% python3 -q
>>> import numpy as np
>>> np.set_printoptions(precision=3, suppress=True, linewidth=140)
>>> A = np.array([[2, 2, 2], [2, 4, 4], [2, 4, 6]])
>>> w, V = np.linalg.eigh(A)
>>> vec = np.array([1, 0, 1])
>>> V * np.abs(w) @ V.T
array([[2., 2., 2.],
       [2., 4., 4.],
       [2., 4., 6.]])
>>> V * np.maximum(w, 0) @ V.T
array([[2., 2., 2.],
       [2., 4., 4.],
       [2., 4., 6.]])
>>> Lm = np.linalg.cholesky(A)
>>> Lm @ Lm.T
array([[2., 2., 2.],
       [2., 4., 4.],
       [2., 4., 6.]])
>>> np.linalg.eigvalsh(A).min() > 0
np.True_
>>> A / np.sqrt(np.outer(np.diag(A), np.diag(A)))
array([[1.   , 0.707, 0.577],
       [0.707, 1.   , 0.816],
       [0.577, 0.816, 1.   ]])
>>> w, V = np.linalg.eig(A)
>>> np.sort(np.linalg.eigvals(A.T))
array([ 0.616,  1.286, 10.098])
>>> np.sort(np.linalg.eigvals(np.linalg.inv(A)))
array([0.099, 0.777, 1.623])
>>> np.round(A @ V[:, 0] - w[0] * V[:, 0], 3) + 0
array([0., 0., 0.])
>>> w
array([10.098,  1.286,  0.616])
>>> rng = np.random.default_rng(5272)
>>> Y = A + rng.integers(-2, 3, (3, 1)) @ rng.integers(-2, 3, (1, 3))
>>> Y
array([[3, 3, 0],
       [3, 5, 2],
       [4, 6, 2]])
>>> np.abs(Y - A).sum(axis=1)
array([4, 4, 8])
>>> np.linalg.matrix_rank(Y - A, tol=1e-8)
np.int64(1)
>>> round(float(np.linalg.det(2 * Y)), 3), round(float(np.linalg.det(Y)), 3)
(-0.0, -0.0)
>>> np.round(np.linalg.eigvals(Y).sum().real, 3)
np.float64(10.0)
>>> np.einsum("ij,ji->", Y, Y)
np.int64(80)
>>> np.einsum("ii->", Y)
np.int64(10)
>>> np.round(np.poly(Y), 3) + 0
array([  1., -10.,  10.,   0.])
>>> np.round(np.linalg.eigvals(Y), 3) + 0
array([8.873, 1.127, 0.   ])
>>> F = np.loadtxt("layer14.csv", delimiter=",")
>>> F
array([[ 0.1  , -0.1  ,  0.297,  0.7  , -0.1  ,  0.1  ,  0.   ,  0.6  , -0.7  ],
       [-1.1  , -1.6  , -3.321, -0.3  ,  1.3  ,  0.2  , -0.1  ,  0.5  ,  1.6  ],
       [ 0.1  ,  0.6  ,  0.273,  1.2  ,  0.4  , -0.6  ,  0.4  ,  0.4  , -0.6  ],
       [-0.1  ,  0.1  , -0.375,  0.8  ,  1.8  ,  1.5  , -0.3  , -1.6  ,  1.4  ],
       [-0.9  ,  0.7  , -2.738,  0.8  ,  1.4  ,  1.   ,  2.5  ,  1.1  ,  0.3  ],
       [-1.   ,  1.1  , -3.024, -1.   , -0.1  , -0.8  , -0.1  , -0.4  , -0.7  ],
       [ 0.4  ,  0.6  ,  1.16 , -1.2  , -0.2  , -0.5  , -0.3  , -0.8  ,  0.2  ],
       [ 0.2  ,  0.1  ,  0.675,  1.9  , -1.9  ,  0.5  , -0.8  , -0.2  , -1.2  ],
       [ 0.   ,  0.1  , -0.02 ,  0.3  , -1.1  , -0.6  ,  0.7  , -1.6  , -0.1  ],
       [-1.7  , -0.8  , -5.071,  2.5  , -1.1  ,  0.4  ,  0.2  , -1.3  ,  1.6  ],
       [ 1.   , -0.4  ,  2.97 , -0.8  ,  0.5  , -0.9  ,  1.1  ,  1.4  , -0.9  ],
       [ 2.4  , -0.1  ,  7.267,  0.1  , -0.4  , -1.8  , -0.6  , -1.2  ,  0.2  ],
       [ 0.9  ,  0.4  ,  2.652, -1.3  ,  0.2  ,  0.4  , -1.5  , -0.4  ,  0.3  ],
       [ 0.1  ,  1.9  ,  0.326,  0.2  , -0.5  , -0.1  ,  0.6  ,  0.2  , -0.2  ],
       [ 1.3  ,  2.7  ,  3.92 ,  0.5  , -1.1  ,  0.5  , -0.6  , -0.1  , -0.5  ],
       [ 2.   ,  0.4  ,  6.017, -2.3  ,  1.1  , -1.1  ,  1.2  , -0.6  , -0.7  ],
       [ 1.8  ,  1.3  ,  5.431, -1.3  ,  0.2  ,  0.5  , -0.5  ,  0.2  ,  0.2  ],
       [ 0.9  ,  1.7  ,  2.698,  0.7  ,  1.5  , -0.2  , -0.5  ,  0.3  ,  1.2  ],
       [ 1.3  ,  0.5  ,  3.823,  0.5  ,  0.1  ,  0.2  ,  1.4  ,  0.1  , -0.5  ],
       [-1.6  , -0.5  , -4.783, -0.1  , -0.4  ,  0.4  , -1.8  , -0.7  , -0.7  ],
       [ 0.8  ,  0.   ,  2.324, -0.6  , -1.5  ,  0.2  , -0.1  , -0.3  ,  0.3  ],
       [-0.5  , -1.   , -1.499,  0.   ,  1.1  ,  1.1  , -0.1  ,  0.   ,  0.4  ],
       [-1.1  , -1.6  , -3.19 , -0.2  ,  0.1  ,  0.4  ,  0.6  ,  1.9  , -0.3  ],
       [ 0.3  , -1.3  ,  0.918, -0.1  , -0.4  , -1.   ,  1.4  , -1.   ,  0.2  ],
       [-0.9  ,  0.5  , -2.704,  0.4  ,  1.3  ,  0.1  ,  1.3  , -1.3  , -0.1  ],
       [-0.2  , -0.3  , -0.539, -0.9  , -0.9  ,  1.6  ,  0.   ,  0.5  , -1.3  ],
       [ 0.9  ,  1.7  ,  2.628,  1.1  ,  0.4  ,  0.8  ,  0.3  , -0.8  ,  0.   ],
       [-1.2  ,  2.   , -3.57 ,  0.8  ,  2.   , -0.3  , -1.1  , -0.3  , -0.4  ],
       [-0.1  ,  0.4  , -0.333, -1.   , -0.9  , -1.3  ,  0.5  ,  1.5  ,  0.1  ],
       [-1.7  , -2.1  , -5.166, -0.3  ,  1.4  , -1.3  ,  0.1  ,  1.3  , -0.2  ],
       [-0.2  ,  3.4  , -0.67 ,  1.6  ,  1.3  ,  1.5  , -0.4  ,  0.3  ,  0.9  ],
       [ 0.2  , -1.3  ,  0.577,  0.7  ,  0.   ,  1.1  , -0.4  ,  1.5  ,  0.5  ],
       [-0.1  , -1.3  , -0.277,  0.4  ,  1.8  , -2.4  , -1.1  ,  2.   , -0.4  ],
       [ 0.5  ,  1.2  ,  1.475,  1.5  ,  0.6  ,  1.4  ,  0.8  ,  0.6  ,  1.7  ],
       [-0.3  , -1.9  , -0.925, -2.3  , -0.4  , -1.6  , -3.3  , -0.3  , -0.9  ],
       [ 0.3  , -1.6  ,  0.916, -0.5  ,  0.5  ,  0.5  , -2.7  ,  1.4  ,  0.6  ],
       [-0.3  , -0.6  , -0.846, -1.6  , -0.5  , -1.5  , -0.5  ,  0.   ,  2.9  ],
       [ 0.7  ,  0.7  ,  2.047,  0.8  ,  0.6  , -0.6  ,  0.1  , -1.3  , -0.4  ]])
>>> w, V = np.linalg.eigh(A)
>>> np.abs(V[:, -1]).round(6).argmax()
np.int64(2)
>>> np.linalg.eigvalsh(A + 4 * np.eye(3))
array([ 4.616,  5.286, 14.098])
>>> np.abs(V[:, -1])
array([0.328, 0.591, 0.737])
>>> (w > 1e-8).sum(), (w < -1e-8).sum()
(np.int64(3), np.int64(0))
>>> np.linalg.svd(A, compute_uv=False)
array([10.098,  1.286,  0.616])
>>> np.linalg.eigvalsh(A @ A)
array([  0.379,   1.654, 101.966])
>>> np.unique(w.round(6) + 0, return_counts=True)[1]
array([1, 1, 1])
>>> data = np.loadtxt("a.csv", delimiter=",")
>>> data
array([[-1.2  , -0.4  , -0.7  ,  1.   ,  0.4  , -0.8  ,  2.469, -0.8  ],
       [-0.4  , -1.   , -3.   ,  1.2  , -1.   , -1.1  ,  0.616, -0.2  ],
       [-1.2  , -0.1  , -0.1  , -1.   , -1.2  ,  0.6  , -1.478,  0.5  ],
       [-0.6  , -1.3  ,  1.2  , -0.4  ,  0.2  ,  0.3  ,  1.604, -0.5  ],
       [-0.3  , -1.2  ,  0.4  ,  1.   ,  0.6  , -0.2  , -1.524,  0.5  ],
       [ 1.2  ,  0.6  , -0.6  ,  2.3  ,  0.4  , -1.3  ,  0.25 , -0.1  ],
       [ 1.4  ,  0.9  ,  2.   ,  0.5  , -1.2  , -0.6  , -3.682,  1.2  ],
       [ 0.5  ,  0.2  ,  1.6  ,  1.2  , -0.9  , -0.3  , -3.023,  1.   ],
       [-2.   ,  0.7  , -0.2  , -1.   , -1.1  , -0.6  , -0.615,  0.2  ],
       [ 0.4  , -0.3  , -0.9  ,  0.4  ,  0.1  ,  1.   , -1.129,  0.4  ],
       [ 0.4  ,  0.6  , -0.2  ,  0.2  , -0.1  ,  0.1  ,  3.621, -1.2  ],
       [ 0.1  ,  0.   ,  0.4  , -0.7  ,  0.1  ,  0.9  , -3.526,  1.2  ],
       [ 0.4  ,  0.3  ,  0.3  , -2.1  ,  0.7  , -0.5  , -1.148,  0.4  ],
       [-0.6  ,  0.4  , -1.6  , -1.4  , -0.3  , -0.7  ,  2.066, -0.7  ],
       [ 0.4  , -1.5  , -1.7  , -0.3  , -0.8  ,  0.3  ,  1.245, -0.4  ],
       [-0.2  ,  0.3  , -0.4  ,  1.2  , -1.5  ,  1.6  ,  0.971, -0.3  ],
       [ 0.8  ,  0.5  , -0.6  ,  2.1  ,  1.1  ,  0.4  , -1.141,  0.4  ],
       [-0.2  , -0.4  , -0.3  ,  2.1  ,  0.2  ,  0.3  , -0.621,  0.2  ],
       [-0.7  , -0.6  , -0.6  ,  1.   , -0.8  , -1.1  , -3.565,  1.2  ],
       [-0.2  , -0.2  , -0.2  ,  0.6  ,  0.7  ,  1.2  ,  1.18 , -0.4  ],
       [ 0.6  ,  0.8  , -1.7  ,  0.8  ,  1.4  ,  0.4  , -1.78 ,  0.6  ],
       [ 0.4  , -0.5  ,  0.7  , -0.4  ,  1.2  ,  0.7  , -0.277,  0.1  ],
       [ 0.1  , -0.4  ,  0.3  , -2.   ,  0.9  , -0.6  ,  2.177, -0.7  ],
       [-0.5  ,  1.   ,  0.4  , -1.1  , -1.5  ,  0.   , -2.669,  0.9  ],
       [ 0.8  , -0.2  , -2.   ,  0.5  ,  0.5  , -0.3  ,  0.684, -0.2  ],
       [ 0.5  ,  0.1  ,  1.9  ,  1.1  ,  0.6  , -1.4  ,  5.398, -1.8  ]])
>>> Xs = (data - data.mean(axis=0)) / data.std(axis=0)
>>> Xs.std(axis=0)
array([1., 1., 1., 1., 1., 1., 1., 1.])
>>> beta = np.linalg.lstsq(np.delete(Xs, 2, axis=1), Xs[:, 2])[0]
>>> np.abs(beta).argmax()
np.int64(5)
>>> beta
array([  0.147,   0.064,  -0.226,   0.024,   0.055, -11.797, -11.699])
